% ipython --no-banner

In [1]: import numpy as np

In [2]: from numpy import linalg as LA

In [3]: np.set_printoptions(suppress=True, linewidth=100)

In [4]: rd = lambda a: np.round(a, 1) + 0

In [5]: K = np.load("mat.npy")

In [6]: K
Out[6]: 
array([[ 0,  0,  4,  0],
       [ 0,  0, -1, -1],
       [-4,  1,  0, -2],
       [ 0,  1,  2,  0]])

In [7]: Q, R = LA.qr(K)

In [8]: np.trace(Q @ Q.T)
Out[8]: np.float64(4.0)

In [9]: abs(R[0, 0]), rd(LA.norm(K[:, 0]))
Out[9]: (np.float64(4.0), np.float64(4.0))

In [10]: Q.shape, R.shape
Out[10]: ((4, 4), (4, 4))

In [11]: rd(LA.norm(K, "nuc"))
Out[11]: np.float64(11.0)

In [12]: rd(LA.norm(K[1], 1)), rd(LA.norm(K[1], np.inf))
Out[12]: (np.float64(2.0), np.float64(1.0))

In [13]: rd(LA.norm(K, axis=1))
Out[13]: array([4. , 1.4, 4.6, 2.2])

In [14]: rng = np.random.default_rng(281)

In [15]: z = rng.permutation(4)

In [16]: A2 = K[:, z] * rng.choice([-1, 1], 4)

In [17]: A2
Out[17]: 
array([[ 0, -4,  0,  0],
       [-1,  1,  0,  0],
       [-2,  0,  1,  4],
       [ 0, -2,  1,  0]])

In [18]: U, _, Vt = LA.svd(K.T @ A2)

In [19]: rd(U @ Vt)
Out[19]: 
array([[ 0.,  0.,  0., -1.],
       [ 0.,  0.,  1.,  0.],
       [ 0., -1.,  0.,  0.],
       [ 1.,  0.,  0.,  0.]])

In [20]: r0 = np.array([1, 0])

In [21]: np.correlate(K[2], K[0], "full")
Out[21]: array([  0, -16,   4,   0,  -8,   0,   0])

In [22]: np.cross(K[2, :3], K[0, :3])
Out[22]: array([ 4, 16,  0])

In [23]: np.array([np.convolve(row, r0, "same") for row in K])
Out[23]: 
array([[ 0,  0,  4,  0],
       [ 0,  0, -1, -1],
       [-4,  1,  0, -2],
       [ 0,  1,  2,  0]])

In [24]: vec = np.array([1, 2, 1, -1])

In [25]: rd(LA.det(K))
Out[25]: np.float64(16.0)

In [26]: vec @ K @ vec
Out[26]: np.int64(0)

In [27]: Q = LA.solve(np.eye(4) - K, np.eye(4) + K)

In [28]: rd(LA.det(Q))
Out[28]: np.float64(1.0)

In [29]: arr = np.loadtxt("x.csv", delimiter=",")

In [30]: arr
Out[30]: 
array([[2., 6., 0., 0., 0., 0.],
       [1., 0., 0., 0., 0., 0.],
       [5., 6., 0., 0., 0., 0.],
       [0., 0., 2., 6., 0., 0.],
       [0., 0., 1., 0., 0., 0.],
       [0., 0., 5., 6., 0., 0.],
       [0., 0., 0., 0., 2., 6.],
       [0., 0., 0., 0., 1., 0.],
       [0., 0., 0., 0., 5., 6.]])

In [31]: proj = arr @ LA.solve(arr.T @ arr, arr.T)

In [32]: rd(LA.eigvalsh(proj))
Out[32]: array([0., 0., 0., 1., 1., 1., 1., 1., 1.])

In [33]: rd(np.trace(proj))
Out[33]: np.float64(6.0)

In [34]: rd(LA.norm(arr, axis=0))
Out[34]: array([5.5, 8.5, 5.5, 8.5, 5.5, 8.5])

In [35]: rd(LA.norm(arr, axis=1))
Out[35]: array([6.3, 1. , 7.8, 6.3, 1. , 7.8, 6.3, 1. , 7.8])

In [36]: rd(LA.norm(arr, "nuc"))
Out[36]: np.float64(35.7)

In [37]: rd(LA.norm(arr, 1)), rd(LA.norm(arr, np.inf))
Out[37]: (np.float64(12.0), np.float64(11.0))

In [38]: Q, R = LA.qr(arr)

In [39]: rd(Q)
Out[39]: 
array([[-0.4,  0.9,  0. ,  0. ,  0. ,  0. ],
       [-0.2, -0.4,  0. ,  0. ,  0. ,  0. ],
       [-0.9, -0.3,  0. ,  0. ,  0. ,  0. ],
       [ 0. ,  0. , -0.4, -0.9,  0. ,  0. ],
       [ 0. ,  0. , -0.2,  0.4,  0. ,  0. ],
       [ 0. ,  0. , -0.9,  0.3,  0. ,  0. ],
       [ 0. ,  0. ,  0. ,  0. , -0.4, -0.9],
       [ 0. ,  0. ,  0. ,  0. , -0.2,  0.4],
       [ 0. ,  0. ,  0. ,  0. , -0.9,  0.3]])

In [40]: rd(np.abs(np.diag(R)))
Out[40]: array([5.5, 3.6, 5.5, 3.6, 5.5, 3.6])

In [41]: rd(abs(R[0, 0])), rd(LA.norm(arr[:, 0]))
Out[41]: (np.float64(5.5), np.float64(5.5))

In [42]: A2 = np.c_[arr[:, :2] @ np.array([[0, 2], [1, 2]]), np.array([-1, 2, 2, -1, -2, 2, -1, 0, -1])]

In [43]: A2
Out[43]: 
array([[ 6., 16., -1.],
       [ 0.,  2.,  2.],
       [ 6., 22.,  2.],
       [ 0.,  0., -1.],
       [ 0.,  0., -2.],
       [ 0.,  0.,  2.],
       [ 0.,  0., -1.],
       [ 0.,  0.,  0.],
       [ 0.,  0., -1.]])

In [44]: rd(LA.norm(LA.qr(arr)[0].T @ A2, axis=0) ** 2 / ((A2 ** 2).sum(axis=0) + 1e-12))
Out[44]: array([1. , 1. , 0.6])

In [45]: rd(LA.lstsq(arr, A2[:, 0])[0])
Out[45]: array([0., 1., 0., 0., 0., 0.])

In [46]: A2 = np.array([[3, 2], [-1, -3], [-3, 3]])

In [47]: C = np.array([[0, 4, 5], [1, 1, 1]])

In [48]: m1 = A2 @ C + 0.3 * rng.normal(size=(3, 3))

In [49]: rd(m1)
Out[49]: 
array([[  2.4,  14.2,  17.2],
       [ -3.3,  -7.2,  -7.7],
       [  2.9,  -8.9, -11.6]])

In [50]: U, sig, Vt = LA.svd(m1, full_matrices=False)

In [51]: rd(sig / sig[0])
Out[51]: array([1. , 0.2, 0. ])

In [52]: rd(np.abs(Vt[0]))
Out[52]: array([0.1, 0.6, 0.8])

In [53]: np.abs(U[:, 0]).round(6).argmax()
Out[53]: np.int64(0)

In [54]: A2 = m1 + rng.integers(-2, 3, (3, 2)) @ rng.integers(-2, 3, (2, 3))

In [55]: rd(A2)
Out[55]: 
array([[  0.4,  14.2,  13.2],
       [ -2.3,  -9.2,  -9.7],
       [  3.9, -10.9, -13.6]])

In [56]: rd(LA.svd(A2 - m1, compute_uv=False))
Out[56]: array([5.2, 3.2, 0. ])

In [57]: rd(A2 - m1)
Out[57]: 
array([[-2.,  0., -4.],
       [ 1., -2., -2.],
       [ 1., -2., -2.]])

In [58]: LA.matrix_rank(A2 - m1, tol=1e-8)
Out[58]: np.int64(2)

In [59]: rd(np.abs(A2 - m1).sum(axis=1))
Out[59]: array([6., 5., 5.])

In [60]: Q, R = LA.qr(A2)

In [61]: np.allclose(R.T @ R, A2.T @ A2)
Out[61]: True

In [62]: rd(R)
Out[62]: 
array([[-4.5,  3.5,  5.6],
       [ 0. , 19.8, 20.5],
       [ 0. ,  0. ,  1.9]])

In [63]: rd(np.abs(np.diag(R)))
Out[63]: array([ 4.5, 19.8,  1.9])

In [64]: rd(np.trace(Q @ Q.T))
Out[64]: np.float64(3.0)

In [65]: Q.shape, R.shape
Out[65]: ((3, 3), (3, 3))

In [66]: G = m1.T @ m1

In [67]: rd(G)
Out[67]: 
array([[ 24.8,  31.9,  33.2],
       [ 31.9, 332.8, 403.6],
       [ 33.2, 403.6, 491.1]])

In [68]: (m1 @ m1.T).shape
Out[68]: (3, 3)

In [69]: rd(np.trace(G)), rd((m1 ** 2).sum())
Out[69]: (np.float64(848.7), np.float64(848.7))

In [70]: np.allclose(G, G.T)
Out[70]: True

In [71]: LA.matrix_rank(G)
Out[71]: np.int64(3)

In [72]: rd(np.diag(G))
Out[72]: array([ 24.8, 332.8, 491.1])

In [73]: rd(LA.svd(m1, compute_uv=False) ** 2)
Out[73]: array([825.9,  22.7,   0.1])

In [74]: rd(m1 @ m1)
Out[74]: 
array([[   8. , -221.7, -268.3],
       [  -6.2,   72.7,   87.1],
       [   3.1,  207.9,  252.4]])

In [75]: rd(LA.matrix_power(m1, 4))
Out[75]: 
array([[   616.5, -73660.5, -89194.1],
       [  -233.5,  24755.8,  29975.5],
       [  -490.8,  66893.1,  81000.8]])

In [76]: rd(np.sort(np.abs(LA.eigvals(m1))))
Out[76]: array([ 0.8,  2.5, 18.1])

In [77]: rd(np.trace(m1))
Out[77]: np.float64(-16.4)

In [78]: np.allclose(m1 @ m1.T, m1.T @ m1)
Out[78]: False

In [79]: np.allclose(m1, m1.T)
Out[79]: False

In [80]: rd((m1 - m1.T) / 2)
Out[80]: 
array([[ 0. ,  8.8,  7.2],
       [-8.8,  0. ,  0.6],
       [-7.2, -0.6,  0. ]])

In [81]: z = rng.integers(0, 2, 4)

In [82]: mat = np.array([[1, 2, 3, 1], [1, 2, 0, 3], [1, 0, 2, 1], [1, 0, 1, 2]]) * (z[:, None] == z)

In [83]: mat
Out[83]: 
array([[1, 0, 3, 1],
       [0, 2, 0, 0],
       [1, 0, 2, 1],
       [1, 0, 1, 2]])

In [84]: # splits into 2 blocks

In [85]: W1 = np.array([[-2, 1, -1, 2, -2],
    ...:     [2, 1, 0, 2, 1],
    ...:     [-2, 1, 0, -2, 0],
    ...:     [-2, 2, -1, -1, 0]])

In [86]: coef = np.array([-1, 0, 1, 2, 2])

In [87]: H = np.maximum(mat @ W1 + coef, 0)

In [88]: rd((H > 0).mean(axis=0))
Out[88]: array([0.2, 1. , 0.2, 0.2, 0.2])

In [89]: LA.matrix_rank(H)
Out[89]: np.int64(2)

In [90]: C = np.array([[0, 0, 2], [-1, -2, 2], [2, 2, 0], [1, 1, -2], [2, -1, 1]])

In [91]: (H @ C).round(6).argmax(axis=1)
Out[91]: array([2, 0, 2, 2])

In [92]: W1 @ C
Out[92]: 
array([[-5,  0, -8],
       [ 3, -1,  3],
       [-3, -4,  2],
       [-5, -7,  2]])

In [93]: W0 = np.loadtxt("sample19.csv", delimiter=",")

In [94]: W0
Out[94]: 
array([[ 0.,  4., -2.],
       [ 0.,  0., -4.],
       [ 0.,  0.,  0.]])

In [95]: # triangular, det is the product of the diagonal

In [96]: blk = np.stack([mat, 3 * mat, mat[::-1]])

In [97]: rd(LA.det(blk))
Out[97]: array([  -2., -162.,   -2.])

In [98]: LA.matrix_rank(blk.reshape(3, -1))
Out[98]: np.int64(2)

In [99]: proj = np.triu(np.array([[1, 4, 1], [6, 9, 6], [5, 1, 3]]), 1) + np.eye(3)

In [100]: A2 = proj @ W0 @ LA.inv(proj)

In [101]: A2
Out[101]: 
array([[  0.,   4., -42.],
       [  0.,   0.,  -4.],
       [  0.,   0.,   0.]])

In [102]: proj @ W0 - W0 @ proj
Out[102]: 
array([[  0.,   0., -40.],
       [  0.,   0.,   0.],
       [  0.,   0.,   0.]])

In [103]: rd(LA.det(A2))
Out[103]: np.float64(0.0)

In [104]: np.poly(A2)
Out[104]: array([1., 0., 0., 0.])

In [105]: LA.matrix_rank(A2)
Out[105]: np.int64(2)

In [106]: rd(LA.matrix_power(W0 - np.diag(np.diag(W0)), 3))
Out[106]: 
array([[0., 0., 0.],
       [0., 0., 0.],
       [0., 0., 0.]])

In [107]: LA.matrix_rank(W0 - W0[0, 0] * np.eye(3))
Out[107]: np.int64(2)

In [108]: t = np.radians(30)

In [109]: R = np.eye(3)

In [110]: R[1, 1] = R[0, 0] = np.cos(t)

In [111]: R[1, 0], R[0, 1] = -np.sin(t), np.sin(t)

In [112]: rd(R)
Out[112]: 
array([[ 0.9,  0.5,  0. ],
       [-0.5,  0.9,  0. ],
       [ 0. ,  0. ,  1. ]])

In [113]: A2 = W0 @ R.T

In [114]: rd(np.abs(A2 - W0).max(axis=0))
Out[114]: array([2. , 0.5, 0. ])

In [115]: rd(A2)
Out[115]: 
array([[ 2. ,  3.5, -2. ],
       [ 0. ,  0. , -4. ],
       [ 0. ,  0. ,  0. ]])

In [116]: np.allclose(LA.norm(W0, axis=1), LA.norm(A2, axis=1))
Out[116]: True

In [117]: r0 = np.array([0, 3, 0])

In [118]: X = r0[np.abs(np.subtract.outer(np.arange(3), np.arange(3)))]

In [119]: X
Out[119]: 
array([[0, 3, 0],
       [3, 0, 3],
       [0, 3, 0]])

In [120]: def softmax(z):
     ...:     e = np.exp(z - z.max(axis=-1, keepdims=True))
     ...:     return e / e.sum(axis=-1, keepdims=True)
     ...: 

In [121]: rd(softmax(X).sum(axis=1))
Out[121]: array([1., 1., 1.])

In [122]: att = X @ X.T / np.sqrt(3)

In [123]: rd(softmax(att))
Out[123]: 
array([[0.5, 0. , 0.5],
       [0. , 1. , 0. ],
       [0.5, 0. , 0.5]])

In [124]: rd(softmax(att + np.triu(np.full(att.shape, -np.inf), 1)))
Out[124]: 
array([[1. , 0. , 0. ],
       [0. , 1. , 0. ],
       [0.5, 0. , 0.5]])

In [125]: np.argsort(-LA.norm(X, axis=0).round(6), kind="stable")[:3]
Out[125]: array([1, 0, 2])

In [126]: LA.cond(X) > 100
Out[126]: np.True_

In [127]: rd(LA.det(X.T))
Out[127]: np.float64(0.0)

In [128]: rd(np.poly(X))
Out[128]: array([  1.,   0., -18.,   0.])

In [129]: np.kron(np.eye(2, dtype=int), X)
Out[129]: 
array([[0, 3, 0, 0, 0, 0],
       [3, 0, 3, 0, 0, 0],
       [0, 3, 0, 0, 0, 0],
       [0, 0, 0, 0, 3, 0],
       [0, 0, 0, 3, 0, 3],
       [0, 0, 0, 0, 3, 0]])

In [130]: rd(LA.eigvals(X))
Out[130]: array([-4.2,  0. ,  4.2])

In [131]: np.einsum("ii->", X)
Out[131]: np.int64(0)

In [132]: rd(LA.det(X[::-1]))
Out[132]: np.float64(0.0)

In [133]: A2 = np.array([[-2, 0, -1], [0, 3, 3]])

In [134]: C = np.kron(A2, X)

In [135]: LA.matrix_rank(C)
Out[135]: np.int64(4)

In [136]: C.shape
Out[136]: (6, 9)

In [137]: rd(LA.norm(C, 2)), rd(LA.norm(A2, 2) * LA.norm(X, 2))
Out[137]: (np.float64(18.3), np.float64(18.3))

In [138]: feats = np.load("m.npy")

In [139]: feats
Out[139]: 
array([[-35,   1,   9,  -7,   4],
       [  5,   2,  -2,   1,  -6],
       [ 30,   2,  -4,   6,   7],
       [  0,   0,   6,   0,  -9],
       [-25,   8,   2,  -5,  -2]])

In [140]: A2 = LA.invert(m1)
Traceback (most recent call last):
  Cell In[140], line 1
    A2 = LA.invert(m1)
AttributeError: module 'numpy.linalg' has no attribute 'invert'


In [141]: A2 = LA.inv(m1)

In [142]: rd(LA.cond(m1))
Out[142]: np.float64(103.7)

In [143]: rd(m1 @ A2)
Out[143]: 
array([[1., 0., 0.],
       [0., 1., 0.],
       [0., 0., 1.]])

In [144]: rd(LA.det(m1) * A2)
Out[144]: 
array([[ 14.5,  11.2,  14.1],
       [-60.4, -76.9, -38.8],
       [ 49.9,  61.9,  30. ]])

In [145]: np.allclose(A2, m1.T)
Out[145]: False

In [146]: rd(A2)
Out[146]: 
array([[ 0.4,  0.3,  0.4],
       [-1.6, -2. , -1. ],
       [ 1.3,  1.6,  0.8]])

In [147]: rd(LA.det(m1) * LA.det(A2))
Out[147]: np.float64(1.0)

In [148]: rd(LA.slogdet(m1)[0])
Out[148]: np.float64(1.0)

In [149]: data = np.load("dump.npy")

In [150]: data
Out[150]: 
array([[-1,  5, -4, -1, -2],
       [ 0,  2,  4,  5, -3],
       [ 0,  2,  4,  5, -3],
       [-2, -5,  5, -4,  3]])

In [151]: vec = np.array([-5, 0, 3, 3, -2])

In [152]: h1 = np.maximum(data @ vec, 0)

In [153]: np.flatnonzero(h1 > 1e-9)
Out[153]: array([1, 2, 3])

In [154]: h1
Out[154]: array([ 0, 33, 33,  7])
